% python3 -q
>>> import numpy as np
>>> np.set_printoptions(precision=2, suppress=True, linewidth=140)
>>> feats = np.loadtxt("x.csv", delimiter=",")
>>> feats.round(2) + 0
array([[ 0.06, -0.07,  0.08, -0.05,  0.1 ,  0.01,  0.03,  0.07,  0.  ,  0.16,  0.05, -0.01],
       [-0.07,  0.07, -0.08,  0.09, -0.09, -0.03, -0.03, -0.08,  0.03, -0.17, -0.06,  0.01],
       [ 0.08, -0.08,  0.11,  0.01,  0.17, -0.01,  0.04,  0.07,  0.07,  0.21,  0.05,  0.  ],
       [-0.05,  0.09,  0.01,  0.49,  0.15, -0.16,  0.  , -0.14,  0.38, -0.11, -0.09,  0.06],
       [ 0.1 , -0.09,  0.17,  0.15,  0.29, -0.06,  0.06,  0.07,  0.21,  0.28,  0.06,  0.02],
       [ 0.01, -0.03, -0.01, -0.16, -0.06,  0.05,  0.  ,  0.04, -0.13,  0.03,  0.03, -0.02],
       [ 0.03, -0.03,  0.04,  0.  ,  0.06,  0.  ,  0.01,  0.03,  0.02,  0.07,  0.02,  0.  ],
       [ 0.07, -0.08,  0.07, -0.14,  0.07,  0.04,  0.03,  0.09, -0.06,  0.18,  0.06, -0.02],
       [ 0.  ,  0.03,  0.07,  0.38,  0.21, -0.13,  0.02, -0.06,  0.33,  0.03, -0.04,  0.05],
       [ 0.16, -0.17,  0.21, -0.11,  0.28,  0.03,  0.07,  0.18,  0.03,  0.43,  0.13, -0.02],
       [ 0.05, -0.06,  0.05, -0.09,  0.06,  0.03,  0.02,  0.06, -0.04,  0.13,  0.04, -0.01],
       [-0.01,  0.01,  0.  ,  0.06,  0.02, -0.02,  0.  , -0.02,  0.05, -0.02, -0.01,  0.01]])
>>> x0 = np.array([1, -1, -2, 3, -1, -3, 0, 1, 1, 3, -2, 1])
>>> a = np.maximum(feats @ x0, 0)
>>> np.flatnonzero(a > 1e-9)
array([ 0,  1,  2,  3,  4,  6,  8,  9, 11])
>>> np.maximum(feats @ (3 * x0), 0)
array([0.37, 0.08, 1.48, 5.3 , 3.65, 0.  , 0.51, 0.  , 4.87, 1.36, 0.  , 0.65])
>>> np.round(feats * (a > 1e-9)[:, None], 2) + 0
array([[ 0.06, -0.07,  0.08, -0.05,  0.1 ,  0.01,  0.03,  0.07,  0.  ,  0.16,  0.05, -0.01],
       [-0.07,  0.07, -0.08,  0.09, -0.09, -0.03, -0.03, -0.08,  0.03, -0.17, -0.06,  0.01],
       [ 0.08, -0.08,  0.11,  0.01,  0.17, -0.01,  0.04,  0.07,  0.07,  0.21,  0.05,  0.  ],
       [-0.05,  0.09,  0.01,  0.49,  0.15, -0.16,  0.  , -0.14,  0.38, -0.11, -0.09,  0.06],
       [ 0.1 , -0.09,  0.17,  0.15,  0.29, -0.06,  0.06,  0.07,  0.21,  0.28,  0.06,  0.02],
       [ 0.  ,  0.  ,  0.  ,  0.  ,  0.  ,  0.  ,  0.  ,  0.  ,  0.  ,  0.  ,  0.  ,  0.  ],
       [ 0.03, -0.03,  0.04,  0.  ,  0.06,  0.  ,  0.01,  0.03,  0.02,  0.07,  0.02,  0.  ],
       [ 0.  ,  0.  ,  0.  ,  0.  ,  0.  ,  0.  ,  0.  ,  0.  ,  0.  ,  0.  ,  0.  ,  0.  ],
       [ 0.  ,  0.03,  0.07,  0.38,  0.21, -0.13,  0.02, -0.06,  0.33,  0.03, -0.04,  0.05],
       [ 0.16, -0.17,  0.21, -0.11,  0.28,  0.03,  0.07,  0.18,  0.03,  0.43,  0.13, -0.02],
       [ 0.  ,  0.  ,  0.  ,  0.  ,  0.  ,  0.  ,  0.  ,  0.  ,  0.  ,  0.  ,  0.  ,  0.  ],
       [-0.01,  0.01,  0.  ,  0.06,  0.02, -0.02,  0.  , -0.02,  0.05, -0.02, -0.01,  0.01]])
>>> a
array([0.12, 0.03, 0.49, 1.77, 1.22, 0.  , 0.17, 0.  , 1.62, 0.45, 0.  , 0.22])
>>> np.maximum(feats @ x0, 0) - np.maximum(-feats @ x0, 0)
array([ 0.12,  0.03,  0.49,  1.77,  1.22, -0.6 ,  0.17, -0.18,  1.62,  0.45, -0.08,  0.22])
>>> rng = np.random.default_rng(792042)
>>> idx = rng.permutation(12)
>>> idx
array([ 0,  8,  1,  2,  3,  5,  4,  6,  7,  9, 10, 11])
>>> other = feats[idx][:, idx]
>>> other.round(2) + 0
array([[ 0.06,  0.  , -0.07,  0.08, -0.05,  0.01,  0.1 ,  0.03,  0.07,  0.16,  0.05, -0.01],
       [ 0.  ,  0.33,  0.03,  0.07,  0.38, -0.13,  0.21,  0.02, -0.06,  0.03, -0.04,  0.05],
       [-0.07,  0.03,  0.07, -0.08,  0.09, -0.03, -0.09, -0.03, -0.08, -0.17, -0.06,  0.01],
       [ 0.08,  0.07, -0.08,  0.11,  0.01, -0.01,  0.17,  0.04,  0.07,  0.21,  0.05,  0.  ],
       [-0.05,  0.38,  0.09,  0.01,  0.49, -0.16,  0.15,  0.  , -0.14, -0.11, -0.09,  0.06],
       [ 0.01, -0.13, -0.03, -0.01, -0.16,  0.05, -0.06,  0.  ,  0.04,  0.03,  0.03, -0.02],
       [ 0.1 ,  0.21, -0.09,  0.17,  0.15, -0.06,  0.29,  0.06,  0.07,  0.28,  0.06,  0.02],
       [ 0.03,  0.02, -0.03,  0.04,  0.  ,  0.  ,  0.06,  0.01,  0.03,  0.07,  0.02,  0.  ],
       [ 0.07, -0.06, -0.08,  0.07, -0.14,  0.04,  0.07,  0.03,  0.09,  0.18,  0.06, -0.02],
       [ 0.16,  0.03, -0.17,  0.21, -0.11,  0.03,  0.28,  0.07,  0.18,  0.43,  0.13, -0.02],
       [ 0.05, -0.04, -0.06,  0.05, -0.09,  0.03,  0.06,  0.02,  0.06,  0.13,  0.04, -0.01],
       [-0.01,  0.05,  0.01,  0.  ,  0.06, -0.02,  0.02,  0.  , -0.02, -0.02, -0.01,  0.01]])
>>> np.diag(other)
array([0.06, 0.33, 0.07, 0.11, 0.49, 0.05, 0.29, 0.01, 0.09, 0.43, 0.04, 0.01])
>>> np.trace(other)
np.float64(2.0)
>>> np.round(np.sort(np.abs(np.linalg.eigvals(other))), 2) + 0
array([0., 0., 0., 0., 0., 0., 0., 0., 0., 0., 1., 1.])
